$ ipython --no-banner

In [1]: import numpy as np

In [2]: np.set_printoptions(precision=3, suppress=True, linewidth=140)

In [3]: rd = lambda a: np.round(a, 3) + 0

In [4]: J = np.load("a.npy")

In [5]: print(J)
[[0 0 0 0]
 [0 0 0 0]
 [3 0 0 0]
 [0 0 0 1]]

In [6]: print(rd(np.linalg.eigvals(J).sum().real))
1.0

In [7]: print(np.einsum("ij,ji->", J, J))
1

In [8]: print(rd(np.linalg.det(2 * J)), rd(np.linalg.det(J)))
0.0 0.0

In [9]: print(rd(np.linalg.det(J[::-1])))
0.0

In [10]: print(np.einsum("ii->", J))
1

In [11]: print(np.poly(J))
[ 1. -1.  0.  0.  0.]

In [12]: print(np.linalg.matrix_rank(J - J[0, 0] * np.eye(4)))
2

In [13]: print(np.linalg.matrix_power(J - np.diag(np.diag(J)), 4))
[[0 0 0 0]
 [0 0 0 0]
 [0 0 0 0]
 [0 0 0 0]]

In [14]: print(J @ J)
[[0 0 0 0]
 [0 0 0 0]
 [0 0 0 0]
 [0 0 0 1]]

In [15]: print([int(np.linalg.matrix_rank(np.linalg.matrix_power(J, p))) for p in range(1, 5)])
[2, 1, 1, 1]

In [16]: print(np.prod(np.diag(J)), rd(np.linalg.det(J)))
0 0.0

In [17]: Uu, sigma, Vt = np.linalg.svd(J, full_matrices=False)

In [18]: print(np.abs(Vt[0]))
[1. 0. 0. 0.]

In [19]: print(np.cumsum(sigma ** 2) / np.sum(sigma ** 2))
[0.9 1.  1.  1. ]

In [20]: print(Uu.T @ J @ Vt.T)
[[3. 0. 0. 0.]
 [0. 1. 0. 0.]
 [0. 0. 0. 0.]
 [0. 0. 0. 0.]]

In [21]: print(rd(sigma / sigma[0]))
[1.    0.333 0.    0.   ]

In [22]: E = np.loadtxt("x.csv", delimiter=",")

In [23]: print(E)
[[-0.235  0.149 -0.06 ]
 [ 0.119 -0.371 -0.04 ]
 [ 0.254  0.217  0.149]
 [-0.38  -0.197 -0.197]
 [-0.726  0.414 -0.254]
 [ 0.617 -0.345  0.197]
 [ 0.345 -0.422  0.04 ]
 [ 0.254 -0.462 -0.01 ]
 [ 0.254  0.129  0.129]
 [-0.778  0.629 -0.235]
 [-0.414  0.226 -0.119]
 [-0.462  0.197 -0.149]
 [ 0.508 -0.414  0.119]
 [ 0.43  -0.454  0.07 ]
 [ 0.565 -0.641  0.08 ]
 [-0.77   0.731 -0.188]
 [ 0.978 -0.883  0.515]
 [ 0.604 -0.354  0.188]]

In [24]: d = np.linalg.norm(E[:, None] - E[None], axis=-1)

In [25]: print((d + 1e9 * np.eye(18)).round(6).argmin(axis=1))
[10  7  8  0  9 17 13  6  2 15 11 10 13  6 13  9 14  5]

In [26]: print(np.linalg.matrix_rank(d ** 2))
5

In [27]: print(rd(d[:5, :5]))
[[0.    0.629 0.536 0.399 0.591]
 [0.629 0.    0.632 0.551 1.173]
 [0.536 0.632 0.    0.833 1.078]
 [0.399 0.551 0.833 0.    0.704]
 [0.591 1.173 1.078 0.704 0.   ]]

In [28]: print(d.shape)
(18, 18)

In [29]: P = E @ np.linalg.solve(E.T @ E, E.T)

In [30]: print(rd(np.trace(P)))
3.0

In [31]: print(np.allclose(P @ P, P))
True

In [32]: A = np.loadtxt("dump.csv", delimiter=",")

In [33]: print(rd(A))
[[0.357 0.071 0.571]
 [0.2   0.333 0.467]
 [0.174 0.391 0.435]]

In [34]: f = np.array([1, 3])

In [35]: print(rd(np.array([np.convolve(row, f, "same") for row in A])))
[[0.357 1.143 0.786]
 [0.2   0.933 1.467]
 [0.174 0.913 1.609]]

In [36]: B = np.array([[5, 2, -3], [-1, -1, 5]])

In [37]: Z = np.kron(B, J)

In [38]: print(Z.shape)
(8, 12)

In [39]: print(np.linalg.matrix_rank(Z))
4

In [40]: q = A.astype(float).copy()

In [41]: for j in range(3):
    ...:     q[:, j] -= q[:, :j] @ (q[:, :j].T @ q[:, j])
    ...:     q[:, j] /= np.linalg.norm(q[:, j])
    ...: 

In [42]: print(rd(q))
[[ 0.803 -0.583 -0.122]
 [ 0.45   0.459  0.766]
 [ 0.391  0.67  -0.631]]

In [43]: print(rd(q.T @ q))
[[1. 0. 0.]
 [0. 1. 0.]
 [0. 0. 1.]]

In [44]: f, r1 = A[0], A[1]

In [45]: print(rd(f @ r1))
0.362

In [46]: pr = (f @ r1) / (f @ f) * f

In [47]: print(rd(np.outer(f, r1)))
[[0.071 0.119 0.167]
 [0.014 0.024 0.033]
 [0.114 0.19  0.267]]

In [48]: print(rd((r1 - pr) @ f))
0.0

In [49]: print(rd(r1 - pr))
[-0.081  0.277  0.016]

In [50]: print(rd(np.linalg.norm(f + r1) ** 2 + np.linalg.norm(f - r1) ** 2))
1.656

In [51]: print(rd(np.poly(A)))
[ 1.    -1.125  0.123  0.002]

In [52]: print(rd(np.kron(np.eye(2, dtype=int), A)))
[[0.357 0.071 0.571 0.    0.    0.   ]
 [0.2   0.333 0.467 0.    0.    0.   ]
 [0.174 0.391 0.435 0.    0.    0.   ]
 [0.    0.    0.    0.357 0.071 0.571]
 [0.    0.    0.    0.2   0.333 0.467]
 [0.    0.    0.    0.174 0.391 0.435]]

In [53]: print(rd(np.linalg.det(A[::-1])))
0.002

In [54]: print(rd(np.linalg.eigvals(A).sum().real))
1.125

In [55]: print(rd(np.linalg.det(A.T)))
-0.002

In [56]: print(rd(np.linalg.eigvals(A)))
[ 1.     0.141 -0.016]

In [57]: print(rd(np.einsum("ii->", A)))
1.125

In [58]: X = np.load("out12.npy")

In [59]: print(X)
[[0 0 1 1]
 [0 0 1 1]
 [1 1 0 0]
 [1 1 0 0]]

In [60]: print(np.allclose(X[:-1].T @ np.linalg.lstsq(X[:-1].T, X[-1])[0], X[-1]))
True

In [61]: vals, evecs = np.linalg.eigh(X)

In [62]: print(rd(vals.sum()), np.trace(X))
0.0 0

In [63]: print(rd(vals))
[-2.  0.  0.  2.]

In [64]: print((vals > 1e-8).sum(), (vals < -1e-8).sum())
1 1

In [65]: print(np.unique(vals.round(6) + 0, return_counts=True)[1])
[1 2 1]

In [66]: print(rd(np.linalg.eigvalsh(X @ X)))
[0. 0. 4. 4.]

In [67]: print(np.abs(evecs[:, -1]).round(6).argmax())
0

In [68]: print(rd(evecs @ np.diag(vals) @ evecs.T))
[[0. 0. 1. 1.]
 [0. 0. 1. 1.]
 [1. 1. 0. 0.]
 [1. 1. 0. 0.]]

In [69]: print(rd(np.linalg.eigvalsh(X + 2 * np.eye(4))))
[0. 2. 2. 4.]

In [70]: print(rd(evecs.T @ evecs))
[[1. 0. 0. 0.]
 [0. 1. 0. 0.]
 [0. 0. 1. 0.]
 [0. 0. 0. 1.]]

In [71]: print(rd(np.abs(evecs[:, -1])))
[0.5 0.5 0.5 0.5]

In [72]: rank = np.linalg.matrix_rank(X)

In [73]: print(rank)
2

In [74]: N = np.linalg.svd(X)[2][rank:].T

In [75]: print(N.shape)
(4, 2)

In [76]: print([int(np.linalg.matrix_rank(X[:i])) for i in range(1, len(X) + 1)])
[1, 1, 2, 2]

In [77]: print(np.linalg.matrix_rank(X.T @ X), np.linalg.matrix_rank(X @ X.T))
2 2

In [78]: print([int(np.linalg.matrix_rank(X[:, :j + 1])) for j in range(4)])
[1, 1, 2, 2]

In [79]: F = np.array([[0, 1, 1], [1, 0, 1], [1, 1, 0]])

In [80]: vals, evecs = np.linalg.eig(F)

In [81]: print(rd(np.prod(vals)))
2.0

In [82]: print(rd(np.sort(np.linalg.eigvals(F.T))))
[-1. -1.  2.]

In [83]: print(rd(np.sort(np.linalg.eigvals(F @ F))))
[1. 1. 4.]

In [84]: print(rd(np.sort(np.linalg.eigvals(np.linalg.inv(F)))))
[-1.  -1.   0.5]

In [85]: print(rd(F @ evecs[:, 0] - vals[0] * evecs[:, 0]))
[0. 0. 0.]

In [86]: theta = np.radians(135)

In [87]: Rm = np.eye(3)

In [88]: Rm[2, 2] = Rm[1, 1] = np.cos(theta)

In [89]: Rm[2, 1], Rm[1, 2] = -np.sin(theta), np.sin(theta)

In [90]: print(rd(Rm))
[[ 1.     0.     0.   ]
 [ 0.    -0.707  0.707]
 [ 0.    -0.707 -0.707]]

In [91]: B = F @ Rm.T

In [92]: print(np.allclose(np.linalg.norm(F, axis=1), np.linalg.norm(B, axis=1)))
True

In [93]: print(rd(np.linalg.det(Rm)), rd(np.trace(Rm)))
1.0 -0.414

In [94]: print(np.allclose(F @ F.T, B @ B.T))
True

In [95]: W0 = np.load("w.npy")

In [96]: print(W0)
[[-0.04  -0.08   0.119]
 [ 0.598 -0.837 -0.585]
 [-0.901  0.999  0.686]
 [-0.508  0.951  0.08 ]
 [-0.804  0.989  0.623]
 [ 0.923 -0.998 -0.843]
 [-0.797  0.955  0.789]
 [-0.345  0.641  0.273]
 [ 0.551 -0.753 -0.578]
 [ 0.74  -0.974 -0.572]
 [-0.664  0.97   0.38 ]
 [ 0.226 -0.572 -0.09 ]
 [-0.611  0.912  0.485]
 [-0.67   0.937  0.558]]

In [97]: C2 = np.cov(W0, rowvar=False)

In [98]: print(np.argsort(-W0.std(axis=0).round(6), kind="stable"))
[1 0 2]

In [99]: print(rd(np.linalg.eigvalsh(C2)[::-1]))
[1.432 0.03  0.002]

In [100]: print(rd(C2))
[[ 0.421 -0.551 -0.345]
 [-0.551  0.746  0.439]
 [-0.345  0.439  0.297]]

In [101]: print(rd(np.corrcoef(W0[:, 0], W0[:, 1])[0, 1]))
-0.983

In [102]: print(C2.shape)
(3, 3)

In [103]: print(np.argwhere(np.triu(np.abs(np.corrcoef(W0.T)) > 0.8, 1)))
[[0 1]
 [0 2]
 [1 2]]

In [104]: print(np.allclose(C2, C2.T))
True

In [105]: print(rd(np.sort(np.abs(np.linalg.eigvals(C2)))))
[0.002 0.03  1.432]

In [106]: print((C2 - C2.T) / 2)
[[0. 0. 0.]
 [0. 0. 0.]
 [0. 0. 0.]]

In [107]: rng = np.random.default_rng(8595)

In [108]: data = rng.normal(size=(12, 3)) + 20 * np.array([-1, -1, 2])

In [109]: print(rd(data))
[[-20.814 -18.5    39.573]
 [-22.191 -19.725  38.976]
 [-19.79  -21.101  39.825]
 [-20.353 -18.557  38.999]
 [-19.207 -19.493  41.193]
 [-20.925 -21.202  41.85 ]
 [-20.629 -18.987  40.126]
 [-20.809 -20.391  41.227]
 [-21.986 -19.272  39.558]
 [-19.602 -19.328  39.87 ]
 [-21.081 -20.468  38.928]
 [-20.897 -18.949  40.274]]

In [110]: B = np.c_[data[:, :2] @ np.array([[-6, -6], [0, -4]]), np.array([-6, -6, 1, 7, -7, 9, -2, -4, -2, 1, 0, 2])]

In [111]: print(rd(B))
[[124.885 198.886  -6.   ]
 [133.145 212.045  -6.   ]
 [118.743 203.147   1.   ]
 [122.116 196.346   7.   ]
 [115.241 193.213  -7.   ]
 [125.549 210.356   9.   ]
 [123.774 199.723  -2.   ]
 [124.852 206.415  -4.   ]
 [131.919 209.006  -2.   ]
 [117.613 194.926   1.   ]
 [126.484 208.355   0.   ]
 [125.38  201.177   2.   ]]

In [112]: print(np.linalg.matrix_rank(np.c_[data, B]))
4

In [113]: print(rd(np.linalg.norm(np.linalg.qr(data)[0].T @ B, axis=0) ** 2 / ((B ** 2).sum(axis=0) + 1e-12)))
[1.   1.   0.08]

In [114]: print(rd(np.linalg.lstsq(data, B[:, 0])[0]))
[-6.  0.  0.]

In [115]: print(np.linalg.matrix_rank(B))
3

In [116]: Z = B[[7, 3]].astype(float)

In [117]: for _ in range(6):
     ...:     z = np.linalg.norm(B[:, None] - Z, axis=-1).argmin(axis=1)
     ...:     Z = np.array([B[z == j].mean(axis=0) for j in range(2)])
     ...: 

In [118]: print(z)
[1 0 1 1 1 0 1 0 0 1 0 1]

In [119]: print(rd(Z))
[[128.39  209.235  -0.6  ]
 [121.107 198.203  -0.571]]

In [120]: print(np.abs(Z[1] - Z[0]).argmax())
1

In [121]: Z = data[[7, 8]].astype(float)

In [122]: for _ in range(6):
     ...:     z = np.linalg.norm(data[:, None] - Z, axis=-1).argmin(axis=1)
     ...:     Z = np.array([data[z == j].mean(axis=0) for j in range(2)])
     ...: 

In [123]: print(z)
[1 1 0 1 0 0 1 0 1 0 1 1]

In [124]: print(np.abs(Z[1] - Z[0]).argmax())
2

In [125]: print(rd(Z))
[[-20.067 -20.303  40.793]
 [-21.136 -19.208  39.49 ]]

In [126]: print(np.bincount(z))
[5 7]

In [127]: f = np.array([-1, 4, 5])

In [128]: r1 = np.array([1, 1, 1])

In [129]: feats = np.outer(f, r1)

In [130]: print(feats)
[[-1 -1 -1]
 [ 4  4  4]
 [ 5  5  5]]

In [131]: print(np.trace(feats))
8

In [132]: print((feats - feats.T) / 2)
[[ 0.  -2.5 -3. ]
 [ 2.5  0.  -0.5]
 [ 3.   0.5  0. ]]

In [133]: print(rd(np.sort(np.abs(np.linalg.eigvals(feats)))))
[0. 0. 8.]

In [134]: print(np.allclose(feats, feats.T))
False

In [135]: print(rd(np.linalg.det(feats)))
0.0

In [136]: print(rd(np.linalg.det(feats.T)))
0.0

In [137]: print(rd(np.linalg.eigvals(feats)))
[8. 0. 0.]

In [138]: print(rd(np.linalg.eigvals(feats).sum().real))
8.0

In [139]: print(rd(np.poly(feats)))
[ 1. -8.  0.  0.]

In [140]: print(np.kron(np.eye(2, dtype=int), feats))
[[-1 -1 -1  0  0  0]
 [ 4  4  4  0  0  0]
 [ 5  5  5  0  0  0]
 [ 0  0  0 -1 -1 -1]
 [ 0  0  0  4  4  4]
 [ 0  0  0  5  5  5]]

In [141]: print(rd(np.linalg.det(2 * feats)), rd(np.linalg.det(feats)))
0.0 0.0

In [142]: B = feats / np.linalg.norm(feats, axis=1, keepdims=True)

In [143]: C2 = B @ B.T

In [144]: print((C2 - 2 * np.eye(3)).round(6).argmax(axis=1))
[0 2 1]

In [145]: print(rd(C2[1]))
[-1.  1.  1.]

In [146]: Uu, sigma, Vt = np.linalg.svd(feats)

In [147]: print(rd(sigma))
[11.225  0.     0.   ]

In [148]: print(np.argmax(sigma[:-1] / (sigma[1:] + 1e-6)) + 1)
1

In [149]: B = Uu[:, :1] @ np.diag(sigma[:1]) @ Vt[:1]

In [150]: print(rd(np.linalg.norm(feats - B) / np.linalg.norm(feats)))
0.0

In [151]: print(rd(np.linalg.norm(feats - B, 2)), rd(sigma[1]))
0.0 0.0

In [152]: print(rd(np.linalg.norm(feats) ** 2 / np.linalg.norm(feats, 2) ** 2))
1.0

In [153]: print(rd(np.linalg.norm(feats, axis=0)))
[6.481 6.481 6.481]

In [154]: print(rd(np.linalg.norm(feats, axis=1)))
[1.732 6.928 8.66 ]

In [155]: print(rd(np.linalg.norm(feats, 1)), rd(np.linalg.norm(feats, np.inf)))
10.0 15.0

In [156]: print(rd(np.linalg.norm(feats[1], 1)), rd(np.linalg.norm(feats[1], np.inf)))
12.0 4.0
